$ python3 -q
>>> import numpy as np
>>> np.set_printoptions(suppress=True, linewidth=160)
>>> def tidy(a):
...     return np.round(a, 3) + 0
... 
>>> E = np.loadtxt("data.csv", delimiter=",")
>>> print(E)
[[ 9.  8. 16.  0.  8.  3.  6.]
 [ 0.  2. 10.  0.  0.  1.  2.]
 [19.  7. 19.  0.  7.  1. 13.]
 [ 6.  0. 11.  0. 18.  0. 11.]
 [18.  0.  3.  0. 24.  0. 26.]
 [20.  0. 19.  0. 20.  0. 17.]
 [29.  5.  3.  0.  1.  1. 17.]
 [ 0.  5.  0.  2.  0.  6.  0.]
 [17.  0. 13.  0. 33.  0. 24.]
 [ 4. 16. 16.  0.  0. 10.  0.]]
>>> hat = E @ np.linalg.solve(E.T @ E, E.T)
>>> print(tidy(np.diag(hat)))
[0.451 0.731 0.669 0.195 0.772 0.859 0.822 1.    0.544 0.957]
>>> print(tidy(hat @ E[:, 2]))
[16. 10. 19. 11.  3. 19.  3.  0. 13. 16.]
>>> print(tidy(np.linalg.eigvalsh(hat)))
[0. 0. 0. 1. 1. 1. 1. 1. 1. 1.]
>>> Y = np.c_[E[:, :2] @ np.array([[3, -1], [-2, -3]]), np.array([-1, 2, 3, -3, -2, -3, 3, -1, -1, 3])]
>>> print(Y)
[[ 11. -33.  -1.]
 [ -4.  -6.   2.]
 [ 43. -40.   3.]
 [ 18.  -6.  -3.]
 [ 54. -18.  -2.]
 [ 60. -20.  -3.]
 [ 77. -44.   3.]
 [-10. -15.  -1.]
 [ 51. -17.  -1.]
 [-20. -52.   3.]]
>>> print(np.linalg.matrix_rank(Y))
3
>>> q, R = np.linalg.qr(E)
>>> print(np.allclose(R.T @ R, E.T @ E))
True
>>> print(tidy(q @ R))
[[ 9.  8. 16.  0.  8.  3.  6.]
 [ 0.  2. 10.  0.  0.  1.  2.]
 [19.  7. 19.  0.  7.  1. 13.]
 [ 6.  0. 11.  0. 18.  0. 11.]
 [18.  0.  3.  0. 24.  0. 26.]
 [20.  0. 19.  0. 20.  0. 17.]
 [29.  5.  3.  0.  1.  1. 17.]
 [ 0.  5.  0.  2.  0.  6.  0.]
 [17.  0. 13.  0. 33.  0. 24.]
 [ 4. 16. 16.  0.  0. 10.  0.]]
>>> A = np.load("case12.npy")
>>> print(A)
[[  1   0  -2  -2   1]
 [  2   0   0  -2  -1]
 [  0   1   0  -3   1]
 [  3   2   2   0   1]
 [  0   4   4   2  -2]
 [  0   7   4   2   0]
 [  0   7   3   1  -3]
 [  2   4   2  -2  -2]
 [  2   6   3   1  -4]
 [  0   3   1   0  -6]
 [ -1   1   2  -3  -3]
 [  2  -2   0   0   0]
 [  5  -3   1  -3   3]
 [  4  -1   2   0   5]
 [  5   0  -1  -1   2]
 [  3  -2  -3  -2   1]
 [  0  -3  -2   1   1]
 [  1  -4  -4   4   1]
 [ -2  -6  -3   7   2]
 [ -3  -6  -5   9   1]
 [ -2  -7  -3  12   4]
 [  1  -7  -6  11   5]
 [  4  -9  -6  10   6]
 [  7 -11  -6  13   8]
 [  5 -11  -5  11  11]
 [  3 -11  -7  12   9]
 [  2  -8  -6  13  11]
 [  5  -6  -7  15  10]
 [  7  -4  -8  12   9]
 [  4  -2  -5   9  11]]
>>> Y = np.c_[A[:, :4] @ np.array([[1, -3, 1, 3], [0, 3, -1, 2], [3, -2, 1, -3], [-1, 0, 3, 1]]), np.array([-2, 2, -1, -2, 1, 0, 1, 2, -2, -1, 1, -1, -1, 1, -1, 2, 0, 2, 0, -2, 2, -1, 0, 1, 0, 0, 2, 0, 0, 1])]
>>> print(Y)
[[ -3   1  -7   7  -2]
 [  4  -6  -4   4   2]
 [  3   3 -10  -1  -1]
 [  9  -7   3   7  -2]
 [ 10   4   6  -2   1]
 [ 10  13   3   4   0]
 [  8  15  -1   6   1]
 [ 10   2  -6   6   2]
 [ 10   6   2  10  -2]
 [  3   7  -2   3  -1]
 [  8   2  -9 -10   1]
 [  2 -12   4   2  -1]
 [ 11 -26   0   3  -1]
 [ 10 -19   7   4   1]
 [  3 -13   1  17  -1]
 [ -4  -9  -4  12   2]
 [ -7  -5   4   1   0]
 [-15  -7  13  11   2]
 [-18  -6  22  -2   0]
 [-27   1  25   3  -2]
 [-23  -9  38   1   2]
 [-28 -12  35  18  -1]
 [-24 -27  37  22   0]
 [-24 -42  51  30   1]
 [-21 -38  44  19   0]
 [-30 -28  43  20   0]
 [-29 -18  43  21   2]
 [-31 -19  49  39   0]
 [-29 -17  39  49   0]
 [-20  -8  28  32   1]]
>>> print(tidy(np.linalg.norm(np.linalg.qr(A)[0].T @ Y, axis=0) ** 2 / ((Y ** 2).sum(axis=0) + 1e-12)))
[1.    1.    1.    1.    0.051]
>>> print(tidy(np.linalg.lstsq(A, Y[:, 0])[0]))
[ 1.  0.  3. -1.  0.]
>>> print(np.linalg.matrix_rank(np.c_[A, Y]))
6
>>> dist = np.linalg.norm(A[:, None] - A[None], axis=-1)
>>> print((dist + 1e9 * np.eye(30)).round(6).argmin(axis=1))
[ 2  0  0  1  6  6  8  3  6  8  1  1 14 12 15  0 11 16 19 18 21 22 21 24 25 24 25 26 27 28]
>>> print(np.flatnonzero(dist[14] < dist.mean() / 2))
[ 0  1  2  3 11 12 13 14 15 16]
>>> print(dist.mean(axis=1).argmax())
23
>>> arr = np.array([[4, 6, 6, 6, 0, -2, 0],
...     [6, 10, 8, 9, 0, -6, 2],
...     [6, 8, 10, 9, 0, 0, -2],
...     [6, 9, 9, 9, 0, -3, 0],
...     [0, 0, 0, 0, 0, 0, 0],
...     [-2, -6, 0, -3, 0, 10, -6],
...     [0, 2, -2, 0, 0, -6, 4]])
>>> print(arr)
[[ 4  6  6  6  0 -2  0]
 [ 6 10  8  9  0 -6  2]
 [ 6  8 10  9  0  0 -2]
 [ 6  9  9  9  0 -3  0]
 [ 0  0  0  0  0  0  0]
 [-2 -6  0 -3  0 10 -6]
 [ 0  2 -2  0  0 -6  4]]
>>> # rows and columns are dependent
>>> rng = np.random.default_rng(3711)
>>> lab = rng.permutation(7)
>>> print(lab)
[3 2 0 5 6 1 4]
>>> Y = arr[lab][:, lab]
>>> print(tidy(np.linalg.det(Y)), tidy(np.linalg.det(arr[lab])))
0.0 0.0
>>> print(Y)
[[ 9  9  6 -3  0  9  0]
 [ 9 10  6  0 -2  8  0]
 [ 6  6  4 -2  0  6  0]
 [-3  0 -2 10 -6 -6  0]
 [ 0 -2  0 -6  4  2  0]
 [ 9  8  6 -6  2 10  0]
 [ 0  0  0  0  0  0  0]]
>>> print(np.diag(Y))
[ 9 10  4 10  4 10  0]
>>> print(tidy(np.sort(np.abs(np.linalg.eigvals(Y)))))
[ 0.     0.     0.     0.     0.    14.486 32.514]
>>> print(np.allclose(Y, arr))
False
>>> print(np.trace(Y))
47
>>> rank = np.linalg.matrix_rank(Y)
>>> print(rank)
2
>>> N = np.linalg.svd(Y)[2][rank:].T
>>> print(N.shape)
(7, 5)
>>> print(np.allclose(Y @ N, 0))
True
>>> print([int(np.linalg.matrix_rank(Y[:i])) for i in range(1, len(Y) + 1)])
[1, 2, 2, 2, 2, 2, 2]
>>> print([int(np.linalg.matrix_rank(Y[:, :j + 1])) for j in range(7)])
[1, 2, 2, 2, 2, 2, 2]
>>> mat = np.load("x.npy")
>>> print(mat)
[[1 0 0 0 0 0 0 0]
 [1 1 0 0 0 0 0 0]
 [5 2 1 0 0 0 0 0]
 [6 4 0 1 0 0 0 0]
 [1 2 8 2 1 0 0 0]
 [0 3 6 5 0 1 0 0]
 [9 6 8 9 9 9 1 0]
 [3 2 4 6 8 2 2 1]]
>>> Y = mat / np.sqrt((mat ** 2).mean(axis=1, keepdims=True))
>>> print(tidy(Y[3]))
[2.331 1.554 0.    0.389 0.    0.    0.    0.   ]
>>> print(np.linalg.matrix_rank(mat - mat.mean(axis=1, keepdims=True)))
7
>>> Y = np.array([[1, 2, 4],
...     [1, 5, 4],
...     [5, 2, 5],
...     [3, 4, 0],
...     [5, 5, 3],
...     [5, 3, 4],
...     [5, 5, 0],
...     [5, 2, 5]])
>>> print(mat @ Y)
[[  1   2   4]
 [  2   7   8]
 [ 12  22  33]
 [ 13  36  40]
 [ 54  41  55]
 [ 53  50  46]
 [177 177 163]
 [108 106  77]]
>>> print(np.linalg.matrix_rank(mat @ Y))
3
>>> print(np.einsum("ij->j", mat))
[26 20 27 23 18 12  3  1]
>>> U, sigma, vt = np.linalg.svd(mat)
>>> print(np.argmax(sigma[:-1] / (sigma[1:] + 1e-6)) + 1)
7
>>> Y = U[:, :7] @ np.diag(sigma[:7]) @ vt[:7]
>>> print(tidy(np.abs(mat - Y).max()))
0.001
>>> print(np.linalg.matrix_rank(Y))
7
>>> print(tidy(np.linalg.norm(mat - Y) / np.linalg.norm(mat)))
0.0
>>> print(tidy(np.linalg.norm(mat - Y, 2)), tidy(sigma[7]))
0.001 0.001
>>> print(tidy(Y))
[[ 1.     0.     0.     0.     0.     0.     0.    -0.001]
 [ 1.     1.     0.     0.     0.     0.     0.     0.   ]
 [ 5.     2.     1.     0.     0.     0.     0.     0.   ]
 [ 6.     4.     0.     1.     0.     0.     0.     0.   ]
 [ 1.     2.     8.     2.     1.     0.     0.     0.   ]
 [ 0.     3.     6.     5.     0.     1.     0.     0.   ]
 [ 9.     6.     8.     9.     9.     9.     1.     0.   ]
 [ 3.     2.     4.     6.     8.     2.     2.     1.   ]]
>>> def softmax(z):
...     e = np.exp(z - z.max(axis=-1, keepdims=True))
...     return e / e.sum(axis=-1, keepdims=True)
... 
>>> print(tidy(softmax(10 * mat[1])))
[0.5 0.5 0.  0.  0.  0.  0.  0. ]
>>> print(tidy(softmax(mat[1] + -2)))
[0.238 0.238 0.087 0.087 0.087 0.087 0.087 0.087]
>>> print(tidy(softmax(mat[1])))
[0.238 0.238 0.087 0.087 0.087 0.087 0.087 0.087]
>>> print(tidy(softmax(mat).sum(axis=1)))
[1. 1. 1. 1. 1. 1. 1. 1.]
>>> att = mat @ mat.T / np.sqrt(8)
>>> print(softmax(att).round(6).argmax(axis=1))
[6 6 6 6 6 6 6 6]
>>> print(tidy(softmax(att + np.triu(np.full(att.shape, -np.inf), 1))))
[[1.    0.    0.    0.    0.    0.    0.    0.   ]
 [0.413 0.587 0.    0.    0.    0.    0.    0.   ]
 [0.    0.    1.    0.    0.    0.    0.    0.   ]
 [0.    0.    0.005 0.995 0.    0.    0.    0.   ]
 [0.    0.    0.    0.    1.    0.    0.    0.   ]
 [0.    0.    0.    0.    0.078 0.922 0.    0.   ]
 [0.    0.    0.    0.    0.    0.    1.    0.   ]
 [0.    0.    0.    0.    0.    0.    1.    0.   ]]
>>> print(tidy(softmax(att)))
[[0.031 0.031 0.126 0.18  0.031 0.022 0.519 0.062]
 [0.005 0.008 0.045 0.131 0.011 0.011 0.766 0.022]
 [0.    0.    0.    0.    0.    0.    1.    0.   ]
 [0.    0.    0.    0.    0.    0.    1.    0.   ]
 [0.    0.    0.    0.    0.    0.    1.    0.   ]
 [0.    0.    0.    0.    0.    0.    1.    0.   ]
 [0.    0.    0.    0.    0.    0.    1.    0.   ]
 [0.    0.    0.    0.    0.    0.    1.    0.   ]]
